>>> import numpy as np
>>> import numpy.linalg as la
>>> np.set_printoptions(precision=2, suppress=True, linewidth=200)
>>> X = np.load("test13.npy")
>>> X
array([[ 0.05,  6.03,  4.11,  2.01,  5.83,  6.17],
       [-0.07,  6.15,  3.95,  1.74,  5.87,  5.96],
       [-0.04,  5.82, 10.04,  8.14,  8.97, 15.09],
       [-0.1 ,  5.94,  3.91,  1.82,  6.06,  6.09],
       [-0.01,  6.01,  7.97,  5.91,  7.94, 12.11],
       [-0.18,  8.92,  5.97,  3.04,  9.06,  9.  ],
       [ 0.07, -0.29,  6.14,  6.09,  3.11,  8.96],
       [-0.15,  3.04,  2.03,  0.98,  2.99,  2.95],
       [ 0.07,  0.02,  1.91,  2.01,  0.83,  3.03],
       [ 0.18,  5.98,  5.94,  4.14,  7.1 ,  8.97],
       [-0.01,  5.92,  6.  ,  3.89,  6.96,  8.93]])
>>> hat = X @ la.solve(X.T @ X, X.T)
>>> hat @ X[:, 2]
array([ 4.11,  3.95, 10.04,  3.91,  7.97,  5.97,  6.14,  2.03,  1.91,  5.94,  6.  ])
>>> np.round(la.eigvalsh(hat), 2) + 0
array([0., 0., 0., 0., 0., 1., 1., 1., 1., 1., 1.])
>>> rng = np.random.default_rng(5670)
>>> lab = rng.permutation(6)
>>> M2 = X[:, lab] * rng.choice([-1, 1], 6)
>>> M2
array([[ 4.11, -5.83, -0.05, -2.01, -6.03,  6.17],
       [ 3.95, -5.87,  0.07, -1.74, -6.15,  5.96],
       [10.04, -8.97,  0.04, -8.14, -5.82, 15.09],
       [ 3.91, -6.06,  0.1 , -1.82, -5.94,  6.09],
       [ 7.97, -7.94,  0.01, -5.91, -6.01, 12.11],
       [ 5.97, -9.06,  0.18, -3.04, -8.92,  9.  ],
       [ 6.14, -3.11, -0.07, -6.09,  0.29,  8.96],
       [ 2.03, -2.99,  0.15, -0.98, -3.04,  2.95],
       [ 1.91, -0.83, -0.07, -2.01, -0.02,  3.03],
       [ 5.94, -7.1 , -0.18, -4.14, -5.98,  8.97],
       [ 6.  , -6.96,  0.01, -3.89, -5.92,  8.93]])
>>> left, _, VT = la.svd(X.T @ M2)
>>> np.round(left @ VT, 2) + 0
array([[ 0.,  0., -1.,  0.,  0.,  0.],
       [ 0.,  0.,  0.,  0., -1.,  0.],
       [ 1.,  0.,  0.,  0.,  0.,  0.],
       [ 0.,  0.,  0., -1.,  0.,  0.],
       [ 0., -1.,  0.,  0.,  0.,  0.],
       [ 0.,  0.,  0.,  0.,  0.,  1.]])
>>> lab
array([2, 4, 0, 3, 1, 5])
